$ python -q
>>> import numpy as np
>>> np.set_printoptions(precision=3, suppress=True, linewidth=160)
>>> def rnd(a):
...     return np.round(a, 3) + 0
... 
>>> arr = np.loadtxt("mat.csv", delimiter=",")
>>> rnd(arr)
array([[ 0.134, -0.134,  0.313],
       [-0.134,  0.134, -0.313],
       [ 0.313, -0.313,  0.731]])
>>> [round(float(x), 3) for x in np.linalg.svd(arr, compute_uv=False)[:3]]
[1.0, 0.0, 0.0]
>>> np.linalg.cond(arr) > 100
np.True_
>>> np.linalg.matrix_rank(arr, rtol=0.1)
np.int64(1)
>>> U, s, VT = np.linalg.svd(arr)
>>> rnd(s)
array([1., 0., 0.])
>>> np.argmax(s[:-1] / (s[1:] + 1e-6)) + 1
np.int64(1)
>>> B = U[:, :1] @ np.diag(s[:1]) @ VT[:1]
>>> np.linalg.matrix_rank(B)
np.int64(1)
>>> rnd(np.linalg.norm(arr - B) / np.linalg.norm(arr))
np.float64(0.0)
>>> T = np.stack([arr, -3 * arr, arr[::-1]])
>>> T.shape
(3, 3, 3)
>>> rnd(np.linalg.norm(T, axis=(1, 2)))
array([1., 3., 1.])
>>> rnd(np.einsum("bij,cij->bc", T, T))
array([[ 1.   , -3.   ,  0.761],
       [-3.   ,  9.   , -2.284],
       [ 0.761, -2.284,  1.   ]])
>>> rnd(np.linalg.det(T))
array([0., 0., 0.])
>>> rnd(np.abs(np.linalg.eigvals(arr)).max())
np.float64(1.0)
>>> rnd(np.linalg.matrix_power(arr, 4))
array([[ 0.134, -0.134,  0.313],
       [-0.134,  0.134, -0.313],
       [ 0.313, -0.313,  0.731]])
>>> np.trace(arr)
np.float64(1.0)
>>> rnd(np.sort(np.abs(np.linalg.eigvals(arr))))
array([0., 0., 1.])
>>> np.allclose(arr, arr.T)
True
>>> rnd((arr + arr.T) / 2)
array([[ 0.134, -0.134,  0.313],
       [-0.134,  0.134, -0.313],
       [ 0.313, -0.313,  0.731]])
>>> U, s, VT = np.linalg.svd(arr)
>>> vecs = VT[:(s > 1e-8).sum()]
>>> rng = np.random.default_rng(22)
>>> x = arr[1] + -1 * arr[2] + rng.integers(2) * np.eye(3)[0]
>>> rnd(x)
array([ 0.552,  0.448, -1.045])
>>> rnd(vecs.T @ vecs)
array([[ 0.134, -0.134,  0.313],
       [-0.134,  0.134, -0.313],
       [ 0.313, -0.313,  0.731]])
>>> np.linalg.matrix_rank(np.vstack([arr, x]))
np.int64(2)
>>> K = np.load("data.npy")
>>> rnd(K)
array([[0.122, 0.095, 0.095, 0.149, 0.122, 0.095, 0.122, 0.068, 0.122, 0.095],
       [0.095, 0.074, 0.074, 0.116, 0.095, 0.074, 0.095, 0.053, 0.095, 0.074],
       [0.095, 0.074, 0.074, 0.116, 0.095, 0.074, 0.095, 0.053, 0.095, 0.074],
       [0.149, 0.116, 0.116, 0.182, 0.149, 0.116, 0.149, 0.083, 0.149, 0.116],
       [0.122, 0.095, 0.095, 0.149, 0.122, 0.095, 0.122, 0.068, 0.122, 0.095],
       [0.095, 0.074, 0.074, 0.116, 0.095, 0.074, 0.095, 0.053, 0.095, 0.074],
       [0.122, 0.095, 0.095, 0.149, 0.122, 0.095, 0.122, 0.068, 0.122, 0.095],
       [0.068, 0.053, 0.053, 0.083, 0.068, 0.053, 0.068, 0.038, 0.068, 0.053],
       [0.122, 0.095, 0.095, 0.149, 0.122, 0.095, 0.122, 0.068, 0.122, 0.095],
       [0.095, 0.074, 0.074, 0.116, 0.095, 0.074, 0.095, 0.053, 0.095, 0.074]])
>>> rk = np.linalg.matrix_rank(K)
>>> rk
np.int64(1)
>>> null = np.linalg.svd(K)[2][rk:].T
>>> [int(np.linalg.matrix_rank(K[:i])) for i in range(1, len(K) + 1)]
[1, 1, 1, 1, 1, 1, 1, 1, 1, 1]
>>> np.linalg.matrix_rank(K.T @ K), np.linalg.matrix_rank(K @ K.T)
(np.int64(1), np.int64(1))
>>> np.allclose(K @ null, 0)
True
>>> null.shape
(10, 9)
>>> [int(np.linalg.matrix_rank(np.delete(K, i, axis=0))) for i in range(10)]
[1, 1, 1, 1, 1, 1, 1, 1, 1, 1]
>>> np.unique(K.round(6), axis=0).shape
(4, 10)
>>> rnd(np.trace(np.linalg.pinv(K) @ K))
np.float64(1.0)
>>> np.linalg.lstsq(K[:-1].T, K[-1])[2]
np.int32(1)
>>> idx = rng.permutation(10)
>>> idx
array([5, 1, 3, 7, 6, 9, 2, 8, 0, 4])
>>> B = K[idx][:, idx]
>>> rnd(np.linalg.det(B)), rnd(np.linalg.det(K[idx]))
(np.float64(0.0), np.float64(0.0))
>>> rnd(np.diag(B))
array([0.074, 0.074, 0.182, 0.038, 0.122, 0.074, 0.074, 0.122, 0.122, 0.122])
>>> np.allclose(B, K)
False
